% python3 -q
>>> import numpy as np
>>> from numpy import linalg as LA
>>> np.set_printoptions(precision=2, suppress=True, linewidth=120)
>>> def tidy(a):
...     return np.round(a, 2) + 0
... 
>>> K = np.load("layer0.npy")
>>> print(tidy(K))
[[-0.44  0.64 -0.3 ]
 [ 0.23 -0.36 -0.76]
 [-0.5   0.12 -0.42]
 [ 0.7   0.64 -0.15]
 [-0.15  0.19  0.36]]
>>> x = np.array([0, 4, -5])
>>> rhs = K @ x
>>> tidy(LA.pinv(K) @ K)
array([[1., 0., 0.],
       [0., 1., 0.],
       [0., 0., 1.]])
>>> tidy(LA.solve(K.T @ K, K.T @ rhs))
array([ 0.,  4., -5.])
>>> tidy(rhs)
array([ 4.03,  2.4 ,  2.59,  3.35, -1.01])
>>> try:
...     LA.solve(K, rhs)
... except LA.LinAlgError as e:
...     print(e)
... 
Last 2 dimensions of the array must be square
>>> rng = np.random.default_rng(130)
>>> rhs = rhs + 0.1 * rng.normal(size=5)
>>> print(tidy(rhs))
[ 4.06  2.49  2.52  3.37 -1.01]
>>> coef, *_ = LA.lstsq(K, rhs)
>>> print([round(float(LA.norm(LA.solve(K.T @ K + lam * np.eye(3), K.T @ rhs))), 2) for lam in (0, 1, 10, 100)])
[6.43, 3.22, 0.58, 0.06]
>>> tidy(LA.norm(rhs - K @ coef))
np.float64(0.1)
>>> tidy(K.T @ (rhs - K @ coef))
array([0., 0., 0.])
>>> coef.round()
array([ 0.,  4., -5.])
>>> proj = K @ LA.solve(K.T @ K, K.T)
>>> tidy(proj)
array([[ 0.69, -0.1 ,  0.42,  0.15,  0.08],
       [-0.1 ,  0.77,  0.16,  0.05, -0.37],
       [ 0.42,  0.16,  0.44, -0.2 , -0.05],
       [ 0.15,  0.05, -0.2 ,  0.93, -0.03],
       [ 0.08, -0.37, -0.05, -0.03,  0.18]])
>>> tidy(np.diag(proj))
array([0.69, 0.77, 0.44, 0.93, 0.18])
>>> tidy(proj @ K[:, 0])
array([-0.44,  0.23, -0.5 ,  0.7 , -0.15])
>>> LA.matrix_rank(np.eye(5) - proj)
np.int64(2)
>>> Q = K.astype(float).copy()
>>> for j in range(3):
...     Q[:, j] -= Q[:, :j] @ (Q[:, :j].T @ Q[:, j])
...     Q[:, j] /= LA.norm(Q[:, j])
... 
>>> tidy(Q.T @ K)
array([[1., 0., 0.],
       [0., 1., 0.],
       [0., 0., 1.]])
>>> E = np.load("test2.npy")
>>> E
array([[ 6. , -0.1, -0.5, -0.1],
       [-2. , -1.2,  0.5,  0.2],
       [ 2. , -0.4,  0.9,  0.1]])
>>> other = np.array([[3, 6], [-4, 5]])
>>> C = np.kron(other, E)
>>> tidy(LA.norm(C, 2)), tidy(LA.norm(other, 2) * LA.norm(E, 2))
(np.float64(51.94), np.float64(51.94))
>>> tidy(C)
array([[ 18. ,  -0.3,  -1.5,  -0.3,  36. ,  -0.6,  -3. ,  -0.6],
       [ -6. ,  -3.6,   1.5,   0.6, -12. ,  -7.2,   3. ,   1.2],
       [  6. ,  -1.2,   2.7,   0.3,  12. ,  -2.4,   5.4,   0.6],
       [-24. ,   0.4,   2. ,   0.4,  30. ,  -0.5,  -2.5,  -0.5],
       [  8. ,   4.8,  -2. ,  -0.8, -10. ,  -6. ,   2.5,   1. ],
       [ -8. ,   1.6,  -3.6,  -0.4,  10. ,  -2. ,   4.5,   0.5]])
>>> C.shape
(6, 8)
